$ python -q
>>> import numpy as np
>>> np.set_printoptions(precision=2, suppress=True, linewidth=100, floatmode="fixed")
>>> rnd = lambda a: np.round(a, 2) + 0
>>> W0 = np.loadtxt("layer12.csv", delimiter=",")
>>> W0
array([[ 0.00, -1.00,  0.00,  0.00,  0.00,  0.00,  0.00,  0.00,  0.00,  0.00,  0.00,  0.00],
       [-1.00, -2.00, -1.00,  0.00,  0.00,  0.00,  0.00,  0.00,  0.00,  0.00,  0.00,  0.00],
       [ 0.00, -1.00, -3.00, -1.00,  0.00,  0.00,  0.00,  0.00,  0.00,  0.00,  0.00,  0.00],
       [ 0.00,  0.00, -1.00,  1.00, -1.00,  0.00,  0.00,  0.00,  0.00,  0.00,  0.00,  0.00],
       [ 0.00,  0.00,  0.00, -1.00,  0.00, -1.00,  0.00,  0.00,  0.00,  0.00,  0.00,  0.00],
       [ 0.00,  0.00,  0.00,  0.00, -1.00,  1.00, -1.00,  0.00,  0.00,  0.00,  0.00,  0.00],
       [ 0.00,  0.00,  0.00,  0.00,  0.00, -1.00,  0.00, -1.00,  0.00,  0.00,  0.00,  0.00],
       [ 0.00,  0.00,  0.00,  0.00,  0.00,  0.00, -1.00, -3.00, -1.00,  0.00,  0.00,  0.00],
       [ 0.00,  0.00,  0.00,  0.00,  0.00,  0.00,  0.00, -1.00,  3.00, -1.00,  0.00,  0.00],
       [ 0.00,  0.00,  0.00,  0.00,  0.00,  0.00,  0.00,  0.00, -1.00, -1.00, -1.00,  0.00],
       [ 0.00,  0.00,  0.00,  0.00,  0.00,  0.00,  0.00,  0.00,  0.00, -1.00, -3.00, -1.00],
       [ 0.00,  0.00,  0.00,  0.00,  0.00,  0.00,  0.00,  0.00,  0.00,  0.00, -1.00,  3.00]])
>>> rnd(np.linalg.eigvalsh(W0).min())
np.float64(-3.85)
>>> M2 = np.linalg.invert(W0)
Traceback (most recent call last):
  File "<python-input-6>", line 1, in <module>
    M2 = np.linalg.invert(W0)
         ^^^^^^^^^^^^^^^^
AttributeError: module 'numpy.linalg' has no attribute 'invert'
>>> M2 = np.linalg.inv(W0)
>>> rnd(np.linalg.inv(M2))
array([[ 0.00, -1.00,  0.00,  0.00,  0.00,  0.00,  0.00,  0.00,  0.00,  0.00,  0.00,  0.00],
       [-1.00, -2.00, -1.00,  0.00,  0.00,  0.00,  0.00,  0.00,  0.00,  0.00,  0.00,  0.00],
       [ 0.00, -1.00, -3.00, -1.00,  0.00,  0.00,  0.00,  0.00,  0.00,  0.00,  0.00,  0.00],
       [ 0.00,  0.00, -1.00,  1.00, -1.00,  0.00,  0.00,  0.00,  0.00,  0.00,  0.00,  0.00],
       [ 0.00,  0.00,  0.00, -1.00,  0.00, -1.00,  0.00,  0.00,  0.00,  0.00,  0.00,  0.00],
       [ 0.00,  0.00,  0.00,  0.00, -1.00,  1.00, -1.00,  0.00,  0.00,  0.00,  0.00,  0.00],
       [ 0.00,  0.00,  0.00,  0.00,  0.00, -1.00,  0.00, -1.00,  0.00,  0.00,  0.00,  0.00],
       [ 0.00,  0.00,  0.00,  0.00,  0.00,  0.00, -1.00, -3.00, -1.00,  0.00,  0.00,  0.00],
       [ 0.00,  0.00,  0.00,  0.00,  0.00,  0.00,  0.00, -1.00,  3.00, -1.00,  0.00,  0.00],
       [ 0.00,  0.00,  0.00,  0.00,  0.00,  0.00,  0.00,  0.00, -1.00, -1.00, -1.00,  0.00],
       [ 0.00,  0.00,  0.00,  0.00,  0.00,  0.00,  0.00,  0.00,  0.00, -1.00, -3.00, -1.00],
       [ 0.00,  0.00,  0.00,  0.00,  0.00,  0.00,  0.00,  0.00,  0.00,  0.00, -1.00,  3.00]])
>>> rnd(np.linalg.det(W0) * M2)
array([[-128.00,   83.00,  -38.00,   31.00,   69.00,  -31.00, -100.00,   31.00,    7.00,  -10.00,
           3.00,    1.00],
       [  83.00,    0.00,    0.00,    0.00,    0.00,    0.00,    0.00,    0.00,    0.00,    0.00,
           0.00,    0.00],
       [ -38.00,    0.00,   38.00,  -31.00,  -69.00,   31.00,  100.00,  -31.00,   -7.00,   10.00,
          -3.00,   -1.00],
       [  31.00,    0.00,  -31.00,   93.00,  207.00,  -93.00, -300.00,   93.00,   21.00,  -30.00,
           9.00,    3.00],
       [  69.00,    0.00,  -69.00,  207.00,  276.00, -124.00, -400.00,  124.00,   28.00,  -40.00,
          12.00,    4.00],
       [ -31.00,    0.00,   31.00,  -93.00, -124.00,   93.00,  300.00,  -93.00,  -21.00,   30.00,
          -9.00,   -3.00],
       [-100.00,    0.00,  100.00, -300.00, -400.00,  300.00,  700.00, -217.00,  -49.00,   70.00,
         -21.00,   -7.00],
       [  31.00,    0.00,  -31.00,   93.00,  124.00,  -93.00, -217.00,   93.00,   21.00,  -30.00,
           9.00,    3.00],
       [   7.00,    0.00,   -7.00,   21.00,   28.00,  -21.00,  -49.00,   21.00,  -14.00,   20.00,
          -6.00,   -2.00],
       [ -10.00,    0.00,   10.00,  -30.00,  -40.00,   30.00,   70.00,  -30.00,   20.00,   90.00,
         -27.00,   -9.00],
       [   3.00,    0.00,   -3.00,    9.00,   12.00,   -9.00,  -21.00,    9.00,   -6.00,  -27.00,
          33.00,   11.00],
       [   1.00,    0.00,   -1.00,    3.00,    4.00,   -3.00,   -7.00,    3.00,   -2.00,   -9.00,
          11.00,  -24.00]])
>>> print(rnd(np.linalg.cond(W0)))
59.63
>>> K = np.array([[-1, -1, -1, -1, -1, -1],
...     [-2, -1, -2, -1, -2, -1],
...     [0, -1, 0, -1, 0, -1],
...     [-1, -1, -1, -1, -1, -1],
...     [-2, -1, -2, -1, -2, -1],
...     [0, -1, 0, -1, 0, -1]])
>>> M2 = K[0, 0] * K[1:] - np.outer(K[1:, 0], K[0])
>>> M2
array([[ 0, -1,  0, -1,  0, -1],
       [ 0,  1,  0,  1,  0,  1],
       [ 0,  0,  0,  0,  0,  0],
       [ 0, -1,  0, -1,  0, -1],
       [ 0,  1,  0,  1,  0,  1]])
>>> print(K[:, 0] / K[0, 0])
[ 1.00  2.00 -0.00  1.00  2.00 -0.00]
>>> np.flatnonzero(~M2.round(6).any(axis=1))
array([2])
>>> x = np.array([-5, 3, -8, -3, -9, -1])
>>> M2 @ (2 * x)
array([ 2, -2,  0,  2, -2])
>>> np.linalg.norm(M2 @ x) <= np.linalg.norm(M2, 2) * np.linalg.norm(x) + 1e-9
np.True_
>>> (M2 * x).sum(axis=1)
array([ 1, -1,  0,  1, -1])
>>> M2 @ np.ones(6)
array([-3.00,  3.00,  0.00, -3.00,  3.00])
>>> print(np.einsum("ij,j->i", M2, x))
[ 1 -1  0  1 -1]
>>> M2 @ np.eye(6)[1]
array([-1.00,  1.00,  0.00, -1.00,  1.00])
>>> K.shape
(6, 6)
>>> rnd(np.linalg.norm(K))
np.float64(6.93)
>>> print(K.sum(axis=1))
[-6 -9 -3 -6 -9 -3]
>>> np.abs(K).max()
np.int64(2)
>>> K.mean(axis=0)
array([-1.00, -1.00, -1.00, -1.00, -1.00, -1.00])
>>> np.unravel_index(np.abs(K).argmax(), K.shape)
(np.int64(1), np.int64(0))
>>> K.sum(axis=0)
array([-6, -6, -6, -6, -6, -6])
>>> print(np.diff(K, axis=0))
[[-1  0 -1  0 -1  0]
 [ 2  0  2  0  2  0]
 [-1  0 -1  0 -1  0]
 [-1  0 -1  0 -1  0]
 [ 2  0  2  0  2  0]]
>>> x = np.array([4, -4, 5, 2, -4, -5])
>>> np.linalg.norm(K @ x) <= np.linalg.norm(K, 2) * np.linalg.norm(x) + 1e-9
np.True_
>>> K @ x
array([ 2, -3,  7,  2, -3,  7])
>>> np.sign((K @ x).round(6))
array([ 1, -1,  1,  1, -1,  1])
>>> arr = np.load("data.npy")
>>> arr
array([[ 13,   2,   2,  -2,   0,   2,  -3,   2,  -2,  -2,   0,  -1],
       [ -2,  17,  -2,   3,  -2,  -1,  -3,  -2,   0,  -3,  -1,  -3],
       [ -2,   2,  33,  -2,   1,   0,   2,   1,   3,  -2,   1,   3],
       [ -1,  -1,   0, -19,   0,   0,   1,  -3,   0,   2,   0,   3],
       [  3,   3,   2,   1,  31,   1,  -1,   1,  -2,  -3,  -2,   0],
       [ -3,  -1,   3,  -1,  -1, -13,  -2,   0,  -1,   1,   1,   2],
       [ -3,  -1,   2,   3,  -3,  -1,  13,  -3,  -2,   3,   3,  -2],
       [ -3,  -3,   3,   0,  -3,  -2,   1,  -3,  -3,   3,  -2,  -3],
       [ -1,   0,  -1,   1,  -3,   0,   3,   1, -10,   1,   2,  -1],
       [ -2,  -2,  -1,   3,  -3,  -2,  -3,   2,  -1,  -3,   2,  -2],
       [  1,   0,   1,   2,  -3,   1,   2,  -1,  -3,   3, -30,   0],
       [  0,  -2,  -1,   2,  -3,  -1,   1,   1,   0,  -2,  -2,  23]])
>>> np.allclose(arr @ arr.T, arr.T @ arr)
False
>>> print(rnd(np.sort(np.abs(np.linalg.eigvals(arr)))))
[ 2.49  4.08  9.88 10.11 12.10 15.24 17.70 19.71 23.17 30.31 32.19 32.19]
>>> np.trace(arr)
np.int64(52)
>>> def softmax(z):
...     e = np.exp(z - z.max(axis=-1, keepdims=True))
...     return e / e.sum(axis=-1, keepdims=True)
... 
>>> rnd(softmax(arr[2]))
array([0.00, 0.00, 1.00, 0.00, 0.00, 0.00, 0.00, 0.00, 0.00, 0.00, 0.00, 0.00])
>>> print(rnd(softmax(arr).sum(axis=1)))
[1.00 1.00 1.00 1.00 1.00 1.00 1.00 1.00 1.00 1.00 1.00 1.00]
>>> scores = arr @ arr.T / np.sqrt(12)
>>> rnd(softmax(scores + np.triu(np.full(scores.shape, -np.inf), 1)))
array([[1.00, 0.00, 0.00, 0.00, 0.00, 0.00, 0.00, 0.00, 0.00, 0.00, 0.00, 0.00],
       [0.00, 1.00, 0.00, 0.00, 0.00, 0.00, 0.00, 0.00, 0.00, 0.00, 0.00, 0.00],
       [0.00, 0.00, 1.00, 0.00, 0.00, 0.00, 0.00, 0.00, 0.00, 0.00, 0.00, 0.00],
       [0.00, 0.00, 0.00, 1.00, 0.00, 0.00, 0.00, 0.00, 0.00, 0.00, 0.00, 0.00],
       [0.00, 0.00, 0.00, 0.00, 1.00, 0.00, 0.00, 0.00, 0.00, 0.00, 0.00, 0.00],
       [0.00, 0.00, 0.00, 0.00, 0.00, 1.00, 0.00, 0.00, 0.00, 0.00, 0.00, 0.00],
       [0.00, 0.00, 0.00, 0.00, 0.00, 0.00, 1.00, 0.00, 0.00, 0.00, 0.00, 0.00],
       [0.00, 0.00, 0.03, 0.00, 0.00, 0.00, 0.01, 0.96, 0.00, 0.00, 0.00, 0.00],
       [0.00, 0.00, 0.00, 0.00, 0.00, 0.00, 0.00, 0.00, 1.00, 0.00, 0.00, 0.00],
       [0.00, 0.00, 0.00, 0.00, 0.00, 0.00, 0.00, 0.00, 0.00, 1.00, 0.00, 0.00],
       [0.00, 0.00, 0.00, 0.00, 0.00, 0.00, 0.00, 0.00, 0.00, 0.00, 1.00, 0.00],
       [0.00, 0.00, 0.00, 0.00, 0.00, 0.00, 0.00, 0.00, 0.00, 0.00, 0.00, 1.00]])
>>> M2 = np.array([[0, -1, -1],
...     [0, -2, -1],
...     [3, 2, 1],
...     [-1, 1, 3],
...     [-1, 3, 1],
...     [1, 2, 3],
...     [0, 0, -1],
...     [2, 2, -1],
...     [1, -1, -1],
...     [2, -1, -2],
...     [-3, 0, -3],
...     [2, 1, 1]])
>>> arr @ M2
array([[  6,  -4,  -7],
       [-21, -45,  -2],
       [104,  69,  26],
       [ 23, -21, -54],
       [-25,  98,  47],
       [  0, -17, -36],
       [-10,  -8, -16],
       [  7,  -7,   2],
       [-15,   1,  -3],
       [-18,   0,   3],
       [ 96,  -6,  92],
       [ 47,  20,  32]])
>>> np.linalg.matrix_rank(np.vstack([arr, M2.T]))
np.int64(12)
>>> np.einsum("ik,kj->ji", arr, M2)
array([[  6, -21, 104,  23, -25,   0, -10,   7, -15, -18,  96,  47],
       [ -4, -45,  69, -21,  98, -17,  -8,  -7,   1,   0,  -6,  20],
       [ -7,  -2,  26, -54,  47, -36, -16,   2,  -3,   3,  92,  32]])
>>> X = np.load("block0.npy")
>>> rnd(X)
array([[ 1.00,  0.00,  0.00,  0.00,  0.00,  0.00,  0.00,  0.00],
       [ 0.00,  0.50,  0.00,  0.87,  0.00,  0.00,  0.00,  0.00],
       [ 0.00,  0.00,  1.00,  0.00,  0.00,  0.00,  0.00,  0.00],
       [ 0.00, -0.87,  0.00,  0.50,  0.00,  0.00,  0.00,  0.00],
       [ 0.00,  0.00,  0.00,  0.00,  1.00,  0.00,  0.00,  0.00],
       [ 0.00,  0.00,  0.00,  0.00,  0.00,  1.00,  0.00,  0.00],
       [ 0.00,  0.00,  0.00,  0.00,  0.00,  0.00,  1.00,  0.00],
       [ 0.00,  0.00,  0.00,  0.00,  0.00,  0.00,  0.00,  1.00]])
>>> (np.linalg.matrix_power((X != 0) + (X.T != 0) + np.eye(8), 8) > 0).astype(int)
array([[1, 0, 0, 0, 0, 0, 0, 0],
       [0, 1, 0, 1, 0, 0, 0, 0],
       [0, 0, 1, 0, 0, 0, 0, 0],
       [0, 1, 0, 1, 0, 0, 0, 0],
       [0, 0, 0, 0, 1, 0, 0, 0],
       [0, 0, 0, 0, 0, 1, 0, 0],
       [0, 0, 0, 0, 0, 0, 1, 0],
       [0, 0, 0, 0, 0, 0, 0, 1]])
>>> np.flatnonzero(np.linalg.matrix_power((X != 0) + (X.T != 0) + np.eye(8), 8)[4])
array([4])
>>> print(rnd(np.sort(np.linalg.eigvals(X).real)))
[0.50 0.50 1.00 1.00 1.00 1.00 1.00 1.00]
